In [1]: import numpy as np

In [2]: np.set_printoptions(precision=2, suppress=True, linewidth=120, floatmode="fixed")

In [3]: rnd = lambda a: np.round(a, 2) + 0

In [4]: X = np.load("run11.npy")

In [5]: X
Out[5]: 
array([[ -1.00,  -4.00,   0.00,  -0.60],
       [ -1.00, -22.00,  -0.30,   1.10],
       [  0.20, -20.00,  -0.10,  -0.70],
       [ -0.10, -22.00,   0.10,  -1.00],
       [  0.60, -14.00,  -0.50,   0.50],
       [ -0.30,   4.00,  -0.90,   0.40]])

In [6]: rnd(X.sum(axis=0))
Out[6]: array([ -1.60, -78.00,  -1.70,  -0.30])

In [7]: np.unravel_index(np.abs(X).argmax(), X.shape)
Out[7]: (np.int64(1), np.int64(1))

In [8]: np.count_nonzero(X)
Out[8]: np.int64(23)

In [9]: t = np.radians(15)

In [10]: r_ = np.eye(4)

In [11]: r_[2, 2] = r_[1, 1] = np.cos(t)

In [12]: r_[2, 1], r_[1, 2] = -np.sin(t), np.sin(t)

In [13]: rnd(r_)
Out[13]: 
array([[ 1.00,  0.00,  0.00,  0.00],
       [ 0.00,  0.97,  0.26,  0.00],
       [ 0.00, -0.26,  0.97,  0.00],
       [ 0.00,  0.00,  0.00,  1.00]])

In [14]: A2 = X @ r_.T

In [15]: rnd(np.linalg.svd(X, compute_uv=False)), rnd(np.linalg.svd(A2, compute_uv=False))
Out[15]: (array([39.95,  1.99,  1.49,  0.85]), array([39.95,  1.99,  1.49,  0.85]))

In [16]: np.allclose(X @ X.T, A2 @ A2.T)
Out[16]: True

In [17]: rnd(r_.T @ r_)
Out[17]: 
array([[1.00, 0.00, 0.00, 0.00],
       [0.00, 1.00, 0.00, 0.00],
       [0.00, 0.00, 1.00, 0.00],
       [0.00, 0.00, 0.00, 1.00]])

In [18]: r_[:, 3] @ r_[:, 2]
Out[18]: np.float64(0.0)

In [19]: rnd(np.linalg.pinv(r_))
Out[19]: 
array([[ 1.00,  0.00,  0.00,  0.00],
       [ 0.00,  0.97, -0.26,  0.00],
       [ 0.00,  0.26,  0.97,  0.00],
       [ 0.00,  0.00,  0.00,  1.00]])

In [20]: rnd(np.linalg.svd(r_, compute_uv=False))
Out[20]: array([1.00, 1.00, 1.00, 1.00])

In [21]: rng = np.random.default_rng(9848)

In [22]: m1 = (rng.random((4, 4)) < 0.3) + np.eye(4)

In [23]: m1 /= m1.sum(axis=1, keepdims=True)

In [24]: rnd(m1)
Out[24]: 
array([[0.67, 0.00, 0.33, 0.00],
       [0.33, 0.33, 0.33, 0.00],
       [0.00, 0.00, 0.50, 0.50],
       [0.00, 0.00, 0.50, 0.50]])

In [25]: # a transition matrix

In [26]: np.argsort(-np.linalg.norm(m1, axis=0).round(6), kind="stable")[:3]
Out[26]: array([2, 0, 3])

In [27]: np.linalg.matrix_rank(m1, rtol=0.1)
Out[27]: np.int64(3)

In [28]: rnd(np.linalg.norm(m1, 2) / np.linalg.norm(m1))
Out[28]: np.float64(0.81)

In [29]: [round(float(x), 2) for x in np.linalg.svd(m1, compute_uv=False)[:3]]
Out[29]: [1.12, 0.75, 0.3]

In [30]: idx = rng.permutation(4)

In [31]: idx
Out[31]: array([2, 0, 1, 3])

In [32]: A2 = m1[idx][:, idx]

In [33]: np.allclose(A2, m1)
Out[33]: False

In [34]: rnd(np.trace(A2))
Out[34]: np.float64(2.0)

In [35]: Uu, s, Vt = np.linalg.svd(m1)

In [36]: evecs = Vt[:(s > 1e-8).sum()]

In [37]: x = m1[2] + -2 * m1[3] + rng.integers(2) * np.eye(4)[1]

In [38]: print(x)
[ 0.00  1.00 -0.50 -0.50]

In [39]: np.linalg.matrix_rank(np.vstack([m1, x]))
Out[39]: np.int64(4)

In [40]: print(np.allclose(evecs.T @ evecs @ x, x))
False

In [41]: rnd(evecs.T @ evecs)
Out[41]: 
array([[ 0.90, -0.10,  0.20, -0.20],
       [-0.10,  0.90,  0.20, -0.20],
       [ 0.20,  0.20,  0.60,  0.40],
       [-0.20, -0.20,  0.40,  0.60]])

In [42]: print(rnd(m1 @ np.linalg.pinv(m1) @ m1))
[[0.67 0.00 0.33 0.00]
 [0.33 0.33 0.33 0.00]
 [0.00 0.00 0.50 0.50]
 [0.00 0.00 0.50 0.50]]

In [43]: rnd(np.trace(np.linalg.pinv(m1) @ m1))
Out[43]: np.float64(3.0)

In [44]: np.abs(np.diag(np.linalg.qr(m1)[1])) > 1e-9
Out[44]: array([ True,  True,  True, False])

In [45]: print(np.unique(m1.round(6), axis=0).shape)
(3, 4)

In [46]: np.allclose(m1[:-1].T @ np.linalg.lstsq(m1[:-1].T, m1[-1])[0], m1[-1])
Out[46]: True

In [47]: rank = np.linalg.matrix_rank(m1)

In [48]: rank
Out[48]: np.int64(3)

In [49]: ns = np.linalg.svd(m1)[2][rank:].T

In [50]: np.allclose(m1 @ ns, 0)
Out[50]: True

In [51]: rnd(ns[:, 0] / ns[np.abs(ns[:, 0]).round(6).argmax(), 0])
Out[51]: array([-0.50, -0.50,  1.00, -1.00])

In [52]: print(rnd(ns @ ns.T))
[[ 0.10  0.10 -0.20  0.20]
 [ 0.10  0.10 -0.20  0.20]
 [-0.20 -0.20  0.40 -0.40]
 [ 0.20  0.20 -0.40  0.40]]

In [53]: np.linalg.matrix_rank(m1.T @ m1), np.linalg.matrix_rank(m1 @ m1.T)
Out[53]: (np.int64(3), np.int64(3))

In [54]: data = np.load("x.npy")

In [55]: data
Out[55]: 
array([[ 0.00,  1.00, -2.00,  1.00, -3.00,  0.00],
       [-2.00,  3.00, -3.00,  1.00, -3.00,  1.00],
       [ 0.00,  0.00,  0.00,  2.00,  3.00,  2.00],
       [ 0.00,  0.00,  2.00,  0.00,  0.00,  3.00],
       [ 0.00,  0.00,  0.00,  1.00,  0.00,  3.00],
       [ 0.00,  0.00,  3.00,  2.00,  2.00,  0.00]])

In [56]: u = np.array([7, 1, -4, 0, 3, -4])

In [57]: A2 = data + np.outer(u, np.eye(6)[0])

In [58]: print(rnd(np.linalg.det(A2) / np.linalg.det(data)), rnd(1 + np.linalg.solve(data, u)[0]))
0.23 0.23

In [59]: print(np.linalg.matrix_rank(A2 - data))
1

In [60]: A2
Out[60]: 
array([[ 7.00,  1.00, -2.00,  1.00, -3.00,  0.00],
       [-1.00,  3.00, -3.00,  1.00, -3.00,  1.00],
       [-4.00,  0.00,  0.00,  2.00,  3.00,  2.00],
       [ 0.00,  0.00,  2.00,  0.00,  0.00,  3.00],
       [ 3.00,  0.00,  0.00,  1.00,  0.00,  3.00],
       [-4.00,  0.00,  3.00,  2.00,  2.00,  0.00]])

In [61]: idx = rng.permutation(6)

In [62]: A2 = data[:, idx] * rng.choice([-1, 1], 6)

In [63]: print(A2)
[[-2.00  0.00  1.00  0.00 -3.00  1.00]
 [-3.00  1.00  3.00 -2.00 -3.00  1.00]
 [ 0.00  2.00  0.00  0.00  3.00  2.00]
 [ 2.00  3.00  0.00  0.00  0.00  0.00]
 [ 0.00  3.00  0.00  0.00  0.00  1.00]
 [ 3.00  0.00  0.00  0.00  2.00  2.00]]

In [64]: Uu, _, Vt = np.linalg.svd(data.T @ A2)

In [65]: idx
Out[65]: array([2, 5, 1, 0, 4, 3])

In [66]: rnd(Uu @ Vt)
Out[66]: 
array([[0.00, 0.00, 0.00, 1.00, 0.00, 0.00],
       [0.00, 0.00, 1.00, 0.00, 0.00, 0.00],
       [1.00, 0.00, 0.00, 0.00, 0.00, 0.00],
       [0.00, 0.00, 0.00, 0.00, 0.00, 1.00],
       [0.00, 0.00, 0.00, 0.00, 1.00, 0.00],
       [0.00, 1.00, 0.00, 0.00, 0.00, 0.00]])

In [67]: print(rnd(np.linalg.lstsq(data, A2)[0]))
[[0.00 0.00 0.00 1.00 0.00 0.00]
 [0.00 0.00 1.00 0.00 0.00 0.00]
 [1.00 0.00 0.00 0.00 0.00 0.00]
 [0.00 0.00 0.00 0.00 0.00 1.00]
 [0.00 0.00 0.00 0.00 1.00 0.00]
 [0.00 1.00 0.00 0.00 0.00 0.00]]

In [68]: idx = rng.permutation(6)

In [69]: idx
Out[69]: array([1, 2, 3, 4, 0, 5])

In [70]: A2 = data[idx][:, idx]

In [71]: np.diag(A2)
Out[71]: array([3.00, 0.00, 0.00, 0.00, 0.00, 0.00])

In [72]: rnd(np.sort(np.abs(np.linalg.eigvals(A2))))
Out[72]: array([1.00, 1.13, 2.00, 2.66, 2.66, 5.87])

In [73]: rnd(np.linalg.det(A2)), rnd(np.linalg.det(data[idx]))
Out[73]: (np.float64(-94.0), np.float64(-94.0))

In [74]: np.allclose(A2, data)
Out[74]: False

In [75]: x = np.array([-1, 0, -3, -2, -1, -1])

In [76]: target = data @ x

In [77]: target
Out[77]: array([  7.00,  11.00,  -9.00,  -9.00,  -5.00, -15.00])

In [78]: print(rnd(np.linalg.solve(data, data[:, 4])))
[0.00 0.00 0.00 0.00 1.00 0.00]

In [79]: rnd(np.linalg.solve(data.T, data[4]))
Out[79]: array([0.00, 0.00, 0.00, 0.00, 1.00, 0.00])

In [80]: rnd(np.linalg.solve(data, target + data[:, 5]))
Out[80]: array([-1.00,  0.00, -3.00, -2.00, -1.00,  0.00])

In [81]: rnd(np.linalg.solve(data, target))
Out[81]: array([-1.00,  0.00, -3.00, -2.00, -1.00, -1.00])

In [82]: x = np.array([-4, -2, -5, -5, 3, 4])

In [83]: print(data @ np.eye(6)[0])
[ 0.00 -2.00  0.00  0.00  0.00  0.00]

In [84]: data @ np.ones(6)
Out[84]: array([-3.00, -3.00,  7.00,  5.00,  4.00,  7.00])

In [85]: np.sign((data @ x).round(6))
Out[85]: array([-1.00,  1.00,  1.00,  1.00,  1.00, -1.00])

In [86]: data @ x
Out[86]: array([ -6.00,   7.00,   7.00,   2.00,   7.00, -19.00])

In [87]: (data @ x).argmax()
Out[87]: np.int64(1)

In [88]: M = rng.normal(size=(29, 3))

In [89]: M = 3 * M / np.linalg.norm(M, axis=1, keepdims=True)

In [90]: rnd(M)
Out[90]: 
array([[ 1.87,  1.96, -1.28],
       [ 1.26,  1.30,  2.39],
       [ 0.90,  1.44, -2.47],
       [ 2.35,  1.69, -0.80],
       [ 0.15,  1.83,  2.37],
       [-0.44,  2.78, -1.04],
       [ 1.83, -0.62, -2.30],
       [ 0.76, -2.76, -0.90],
       [-0.10, -1.01,  2.82],
       [ 1.69, -1.54, -1.94],
       [-0.04,  2.02,  2.22],
       [-1.05,  2.19, -1.75],
       [-2.54, -1.52, -0.45],
       [-0.18,  2.71, -1.28],
       [ 2.48,  1.63,  0.41],
       [ 2.93,  0.65,  0.13],
       [ 0.76, -2.72,  1.02],
       [ 1.55,  1.55,  2.05],
       [-2.23, -0.15, -2.00],
       [ 0.37, -0.60,  2.92],
       [ 2.77,  0.00,  1.15],
       [-1.62,  0.96, -2.34],
       [-0.02,  2.29, -1.93],
       [-2.46,  1.28, -1.16],
       [ 1.85,  2.34, -0.36],
       [ 2.91,  0.27, -0.69],
       [-2.82,  0.28,  0.97],
       [ 0.31,  0.62, -2.92],
       [ 0.88,  2.45, -1.50]])

In [91]: Ac = (M - M.mean(axis=0)) / M.std(axis=0)

In [92]: np.argwhere(np.abs(Ac) > 2)
Out[92]: 
array([[ 7,  1],
       [16,  1],
       [26,  0]])

In [93]: coef = np.linalg.lstsq(np.delete(Ac, 0, axis=1), Ac[:, 0])[0]

In [94]: print(np.abs(coef).argmax())
1

In [95]: print(rnd(coef))
[0.05 0.12]

In [96]: rnd(1 - np.var(Ac[:, 0] - np.delete(Ac, 0, axis=1) @ coef))
Out[96]: np.float64(0.02)
